>>> import numpy as np
>>> import numpy.linalg as la
>>> np.set_printoptions(precision=3, suppress=True, linewidth=120, floatmode="fixed")
>>> s = 3 * 0.5 ** np.arange(6)
>>> rng = np.random.default_rng(2320)
>>> m1 = rng.normal(size=(43, 6)) * rng.permutation(s)
>>> print(m1)
[[-0.013 -0.468 -1.344  0.054 -5.633  1.200]
 [-0.358  0.017  0.064  0.001  0.924 -0.740]
 [ 0.258 -0.340 -2.036 -0.163  3.202 -0.650]
 [-0.139 -0.040 -0.757 -0.053 -0.803 -0.936]
 [ 0.047 -0.740  0.230 -0.023  5.405  0.810]
 [ 0.162 -1.110 -0.393  0.067  2.071 -2.245]
 [-0.154 -0.269 -0.269  0.058  0.422  2.146]
 [ 0.120 -0.193  0.504 -0.065 -1.420 -0.160]
 [ 0.363  0.127  0.079 -0.062  2.238  0.046]
 [-0.285  0.238 -1.237 -0.046 -0.724  0.741]
 [ 0.098 -0.057 -0.397  0.033  2.778 -0.684]
 [-0.082  0.166  0.338 -0.076 -4.168 -0.647]
 [ 0.241  0.280  1.029  0.023  2.738  2.139]
 [ 0.065  0.085 -0.188 -0.061  6.422 -1.522]
 [-0.095 -0.797  0.997  0.054  1.343 -0.148]
 [ 0.094 -0.274 -0.004  0.042  1.205  0.227]
 [-0.070  0.672  0.650 -0.127 -1.496  1.027]
 [-0.005 -0.456 -1.397 -0.027 -3.522  1.362]
 [-0.043  0.398 -2.142  0.036  2.702  0.738]
 [ 0.048  0.129 -0.185  0.031 -3.484  2.523]
 [-0.064 -1.151  1.355 -0.104 -6.023 -1.393]
 [ 0.177 -0.425  0.486 -0.017  2.221  0.865]
 [-0.053  0.226 -0.348  0.002  0.242  0.844]
 [ 0.172  0.479 -0.657 -0.012 -2.150  1.631]
 [-0.029 -0.055 -0.800  0.089 -7.462  0.822]
 [-0.049 -0.295 -0.040 -0.158 -3.700  0.814]
 [ 0.185 -0.145 -0.562 -0.008  4.140  0.763]
 [-0.146  0.471  0.069 -0.048 -0.335 -1.504]
 [ 0.076  0.706 -0.253 -0.030 -3.658 -0.786]
 [-0.138 -0.028 -0.484  0.116 -1.694 -0.731]
 [ 0.002  0.500 -1.818  0.007  5.936 -0.103]
 [ 0.059 -0.141 -0.583  0.048  1.873  0.750]
 [-0.152  0.958 -0.233 -0.006 -2.485  0.960]
 [-0.161  0.029 -1.043 -0.078  1.521 -2.990]
 [-0.143 -0.349  0.624  0.136  3.499 -0.421]
 [-0.092  0.373 -0.094 -0.107  1.748  0.431]
 [-0.180  0.085  1.044 -0.095 -1.622  0.772]
 [ 0.350  0.681 -0.389  0.009 -9.755  0.779]
 [ 0.182 -0.603  1.121  0.171 -3.396  1.278]
 [ 0.156  0.018  0.525 -0.062 -2.632  0.375]
 [-0.162  0.224  0.486  0.026  4.981 -0.051]
 [ 0.141 -0.162 -0.758 -0.009  3.936 -0.725]
 [ 0.002  0.051 -0.411 -0.041  5.749  2.931]]
>>> Xc = m1 - m1.mean(axis=0)
>>> vecs = la.svd(Xc)[2][:1]
>>> out = Xc - Xc @ vecs.T @ vecs
>>> print(la.norm(out, axis=1).round(6).argmax())
33
>>> print(out.std(axis=0))
[0.159 0.454 0.812 0.072 0.064 1.202]
>>> print(np.cov(Xc @ vecs.T, rowvar=False))
14.250043380020696
>>> print(np.round(np.diag(vecs.T @ vecs), 3) + 0)
[0.000 0.000 0.001 0.000 0.997 0.002]
